% ipython --no-banner

In [1]: import numpy as np

In [2]: np.set_printoptions(suppress=True, linewidth=140)

In [3]: def rd(a):
   ...:     return np.round(a, 2) + 0
   ...: 

In [4]: m1 = np.loadtxt("sample10.csv", delimiter=",")

In [5]: m1
Out[5]: 
array([[-2.02, -3.01,  2.91, -1.62,  1.72, -0.28, -0.98],
       [-1.89, -1.27, -0.26, -0.36,  1.99, -3.09,  1.23],
       [-1.07,  1.68, -0.23, -2.11, -1.75,  5.14, -0.3 ],
       [ 2.75,  2.91, -3.44,  1.21,  1.26, -2.04,  1.38],
       [-0.24, -1.81, -0.3 ,  1.57, -0.87,  1.48,  0.39],
       [-1.57,  0.97, -2.77, -3.29,  5.22, -4.61,  2.41],
       [ 1.87, -0.23,  0.87,  2.78, -2.95,  0.63, -1.4 ],
       [-3.46, -2.55,  0.65, -4.81,  5.16, -0.68, -2.44],
       [-1.56, -0.44, -1.14,  2.07, -1.77, -0.38,  0.35],
       [-3.67,  0.64, -1.73,  0.83, -4.89,  6.46, -1.39],
       [-0.66, -4.36, -1.53, -2.11,  4.82, -2.3 ,  1.01],
       [ 2.71, -0.99,  0.53,  1.13,  1.89, -0.33,  1.32],
       [ 1.7 , -1.64, -0.98,  2.56,  2.84, -1.32,  0.84],
       [ 2.79, -0.24, -2.08,  6.43, -2.67, -1.13,  1.1 ],
       [ 2.88,  0.55, -3.69,  5.44, -1.91, -1.49,  1.4 ],
       [ 1.86, -0.38,  0.05,  2.66,  2.07, -2.91,  0.74],
       [ 2.71, -0.96, -3.07,  5.79,  0.64, -3.29,  1.12],
       [-1.15, -1.73, -1.47,  3.11, -0.08, -3.45, -0.41],
       [ 0.06, -1.95,  3.04, -5.  ,  7.11, -0.97,  0.86],
       [-0.24, -0.2 , -2.97,  1.6 ,  2.25, -2.93,  3.81],
       [-0.89, -0.03,  0.86, -3.93,  3.87, -3.77,  0.66],
       [ 2.02, -0.99,  0.29,  4.51, -3.83,  1.94,  0.3 ],
       [ 1.03, -1.4 , -0.35,  1.65,  0.83, -0.86,  1.31]])

In [6]: other = m1 / np.linalg.norm(m1, axis=1, keepdims=True)

In [7]: cov = other @ other.T

In [8]: rd(np.linalg.norm(other, axis=1))
Out[8]: array([1., 1., 1., 1., 1., 1., 1., 1., 1., 1., 1., 1., 1., 1., 1., 1., 1., 1., 1., 1., 1., 1., 1.])

In [9]: np.argwhere(np.triu(np.abs(cov) > 0.95, 1))
Out[9]: array([[13, 14]])

In [10]: rd(np.degrees(np.arccos(np.clip(cov[11, 3], -1, 1))))
Out[10]: np.float64(67.79)

In [11]: (cov - 2 * np.eye(23)).round(6).argmax(axis=1)
Out[11]: array([ 7,  5,  9, 14, 21, 20, 21, 18, 17,  2,  1, 12, 22, 14, 13, 12, 14, 16, 20, 22,  5,  6, 12])
